% ipython --no-banner

In [1]: import numpy as np

In [2]: import numpy.linalg as la

In [3]: np.set_printoptions(precision=1, suppress=True, linewidth=160)

In [4]: mat = np.load("mat.npy")

In [5]: print(mat.round(1) + 0)
[[ -7.5   4.1 -10.5]
 [ -4.5   1.8  -5.8]
 [ -3.1   0.7  -3.6]
 [ -2.6   0.4  -2.9]
 [ -2.4   0.3  -2.6]
 [ -1.4  -0.3  -1.2]
 [ -1.4  -0.3  -1.2]
 [ -0.1  -0.5   0.2]
 [ -0.1  -0.5   0.2]
 [ -0.1  -0.4   0.2]
 [  0.    0.    0. ]
 [ -0.1   1.2  -0.5]
 [ -0.1   1.6  -0.5]
 [  0.    1.9  -0.2]
 [  0.    2.    0. ]
 [  0.1   2.1   0.3]
 [  0.2   2.1   0.7]
 [  0.4   2.1   1.1]
 [  2.1   1.4   5.3]
 [  2.1   1.3   5.4]
 [  2.7   0.9   7. ]]

In [6]: rng = np.random.default_rng(42509)

In [7]: z = rng.permutation(3)

In [8]: B = mat[:, z] * rng.choice([-1, 1], 3)

In [9]: print(B.round(1) + 0)
[[10.5 -4.1 -7.5]
 [ 5.8 -1.8 -4.5]
 [ 3.6 -0.7 -3.1]
 [ 2.9 -0.4 -2.6]
 [ 2.6 -0.3 -2.4]
 [ 1.2  0.3 -1.4]
 [ 1.2  0.3 -1.4]
 [-0.2  0.5 -0.1]
 [-0.2  0.5 -0.1]
 [-0.2  0.4 -0.1]
 [ 0.   0.   0. ]
 [ 0.5 -1.2 -0.1]
 [ 0.5 -1.6 -0.1]
 [ 0.2 -1.9  0. ]
 [ 0.  -2.   0. ]
 [-0.3 -2.1  0.1]
 [-0.7 -2.1  0.2]
 [-1.1 -2.1  0.4]
 [-5.3 -1.4  2.1]
 [-5.4 -1.3  2.1]
 [-7.  -0.9  2.7]]

In [10]: U, _, VT = la.svd(mat.T @ B)

In [11]: print(np.round(la.lstsq(mat, B)[0], 1) + 0)
[[ 0.  0.  1.]
 [ 0. -1.  0.]
 [-1.  0.  0.]]

In [12]: print(z)
[2 1 0]

In [13]: data = np.array([[18.4, -17.0, 11.2],
    ...:     [16.4, -18.4, 11.9],
    ...:     [16.9, -17.7, 11.5],
    ...:     [17.4, -15.5, 12.6],
    ...:     [17.9, -18.0, 11.9],
    ...:     [17.6, -19.2, 8.8],
    ...:     [17.8, -15.6, 11.5],
    ...:     [18.4, -18.9, 10.0],
    ...:     [19.1, -18.1, 12.3],
    ...:     [18.3, -18.1, 11.9],
    ...:     [16.3, -17.7, 9.0],
    ...:     [17.8, -18.1, 12.5]])

In [14]: x0 = np.array([4, -5, 4])

In [15]: y = data @ x0

In [16]: print(y)
[203.4 205.2 202.1 197.5 209.2 201.6 195.2 208.1 216.1 211.3 189.7 211.7]

In [17]: print(la.solve(data.T @ data, data.T @ y))
[ 4. -5.  4.]

In [18]: print(np.round(la.pinv(data) @ data, 1) + 0)
[[1. 0. 0.]
 [0. 1. 0.]
 [0. 0. 1.]]

In [19]: y = y + 0.3 * rng.normal(size=12)

In [20]: print(y)
[203.5 205.2 202.1 197.6 209.1 201.5 195.6 207.7 216.1 210.7 189.7 211.3]

In [21]: c, *_ = la.lstsq(data, y)

In [22]: print([round(float(la.norm(la.solve(data.T @ data + lam * np.eye(3), data.T @ y))), 2) for lam in (0, 1, 10, 100)])
[7.54, 7.52, 7.46, 7.36]

In [23]: print(np.round(la.norm(y - data @ c), 1))
0.8

In [24]: print(np.round(data.T @ (y - data @ c), 1) + 0)
[0. 0. 0.]

In [25]: cov = np.cov(data, rowvar=False)

In [26]: print(data.std(axis=0))
[0.8 1.1 1.2]

In [27]: print(cov)
[[ 0.7 -0.1  0.3]
 [-0.1  1.3  0.6]
 [ 0.3  0.6  1.7]]

In [28]: print(np.polyfit(data[:, 0], data[:, 2], 1))
[0.4 4. ]

In [29]: print(la.eigvalsh(cov)[::-1])
[2.2 1.  0.5]

In [30]: proj = data @ la.solve(data.T @ data, data.T)

In [31]: print(np.round(la.eigvalsh(proj), 1) + 0)
[0. 0. 0. 0. 0. 0. 0. 0. 0. 1. 1. 1.]

In [32]: print(np.diag(proj))
[0.2 0.5 0.2 0.3 0.1 0.4 0.3 0.3 0.1 0.1 0.2 0.2]

In [33]: print(proj.round(1) + 0)
[[ 0.2 -0.2  0.   0.2  0.   0.1  0.2  0.1  0.2  0.1  0.   0. ]
 [-0.2  0.5  0.3  0.   0.2  0.  -0.2 -0.1  0.   0.1  0.1  0.3]
 [ 0.   0.3  0.2  0.1  0.1  0.   0.   0.   0.   0.1  0.1  0.2]
 [ 0.2  0.   0.1  0.3  0.1 -0.2  0.3 -0.1  0.2  0.1 -0.1  0.1]
 [ 0.   0.2  0.1  0.1  0.1  0.   0.1  0.   0.1  0.1  0.1  0.1]
 [ 0.1  0.   0.  -0.2  0.   0.4  0.   0.3  0.   0.   0.3  0. ]
 [ 0.2 -0.2  0.   0.3  0.1  0.   0.3  0.1  0.2  0.1  0.   0. ]
 [ 0.1 -0.1  0.  -0.1  0.   0.3  0.1  0.3  0.1  0.1  0.2  0. ]
 [ 0.2  0.   0.   0.2  0.1  0.   0.2  0.1  0.1  0.1  0.   0.1]
 [ 0.1  0.1  0.1  0.1  0.1  0.   0.1  0.1  0.1  0.1  0.1  0.1]
 [ 0.   0.1  0.1 -0.1  0.1  0.3  0.   0.2  0.   0.1  0.2  0. ]
 [ 0.   0.3  0.2  0.1  0.1  0.   0.   0.   0.1  0.1  0.   0.2]]

In [34]: print(proj @ data[:, 0])
[18.4 16.4 16.9 17.4 17.9 17.6 17.8 18.4 19.1 18.3 16.3 17.8]

In [35]: Z = data[[7, 11]].astype(float)

In [36]: for _ in range(5):
    ...:     z = la.norm(data[:, None] - Z, axis=-1).argmin(axis=1)
    ...:     Z = np.array([data[z == j].mean(axis=0) for j in range(2)])
    ...: 

In [37]: print(z)
[1 1 1 1 1 0 1 0 1 1 0 1]

In [38]: print(Z[1] - Z[0])
[0.3 1.2 2.7]

In [39]: print(Z)
[[ 17.4 -18.6   9.3]
 [ 17.8 -17.4  11.9]]

In [40]: print(round(la.norm(data, 1), 1), round(la.norm(data, np.inf), 1))
212.3 49.5

In [41]: print(round(la.norm(data) ** 2 / la.norm(data, 2) ** 2, 1))
1.0

In [42]: print(round(la.norm(data, 2), 1))
95.1

In [43]: print(round(float(la.norm(data[0], 1)), 1), round(float(la.norm(data[0], np.inf)), 1))
46.6 18.4

In [44]: r0 = np.array([3, 4, 8, 4])

In [45]: K = -3 * np.eye(4) + np.outer(r0, r0)

In [46]: print(K)
[[ 6. 12. 24. 12.]
 [12. 13. 32. 16.]
 [24. 32. 61. 32.]
 [12. 16. 32. 13.]]

In [47]: w1 = np.array([[-2, -2, 2, -2], [1, -2, 1, -1], [0, 0, -2, 0], [-2, -2, 1, 1]])

In [48]: c = np.array([-1, 0, 2, -1])

In [49]: act = np.maximum(K @ w1 + c, 0)

In [50]: print(act)
[[0. 0. 0. 0.]
 [0. 0. 0. 0.]
 [0. 0. 0. 0.]
 [0. 0. 0. 0.]]

In [51]: print((act > 0).mean(axis=0))
[0. 0. 0. 0.]

In [52]: print((act > 0).astype(int))
[[0 0 0 0]
 [0 0 0 0]
 [0 0 0 0]
 [0 0 0 0]]

In [53]: print(la.matrix_rank(act))
0

In [54]: Z = np.array([[0, 0, 2], [1, 2, 0], [1, 1, 0], [0, 1, 1]])

In [55]: print(w1 @ Z)
[[ 0 -4 -6]
 [-1 -4  1]
 [-2 -2  0]
 [-1 -2 -3]]

In [56]: print(act @ Z)
[[0. 0. 0.]
 [0. 0. 0.]
 [0. 0. 0.]
 [0. 0. 0.]]

In [57]: E = np.maximum(np.array([[1],
    ...:     [1],
    ...:     [-1],
    ...:     [-2],
    ...:     [3],
    ...:     [1],
    ...:     [3],
    ...:     [-1],
    ...:     [-2],
    ...:     [1],
    ...:     [-5],
    ...:     [-3],
    ...:     [-5],
    ...:     [-5]]) @ np.array([[-3, 1, 0]]) + np.array([0, 0, 1]), 0)

In [58]: print(E)
[[ 0  1  1]
 [ 0  1  1]
 [ 3  0  1]
 [ 6  0  1]
 [ 0  3  1]
 [ 0  1  1]
 [ 0  3  1]
 [ 3  0  1]
 [ 6  0  1]
 [ 0  1  1]
 [15  0  1]
 [ 9  0  1]
 [15  0  1]
 [15  0  1]]

In [59]: # column 0 is much longer than the rest

In [60]: U, s, VT = la.svd(data)

In [61]: print(np.argmax(s[:-1] / (s[1:] + 1e-6)) + 1)
1

In [62]: print(s)
[95.1  4.9  2.4]

In [63]: B = U[:, :1] @ np.diag(s[:1]) @ VT[:1]

In [64]: print(B)
[[ 17.7 -17.7  11.3]
 [ 17.6 -17.6  11.2]
 [ 17.4 -17.4  11.1]
 [ 17.  -17.   10.8]
 [ 18.1 -18.1  11.5]
 [ 17.6 -17.6  11.2]
 [ 16.9 -16.9  10.8]
 [ 18.2 -18.2  11.6]
 [ 18.7 -18.7  11.9]
 [ 18.3 -18.3  11.6]
 [ 16.5 -16.5  10.5]
 [ 18.2 -18.2  11.6]]

In [65]: print(round(float(la.norm(data - B) / la.norm(data)), 1))
0.1

In [66]: print(round(float(la.norm(data - B, 2)), 1), round(s[1], 1))
4.9 4.9
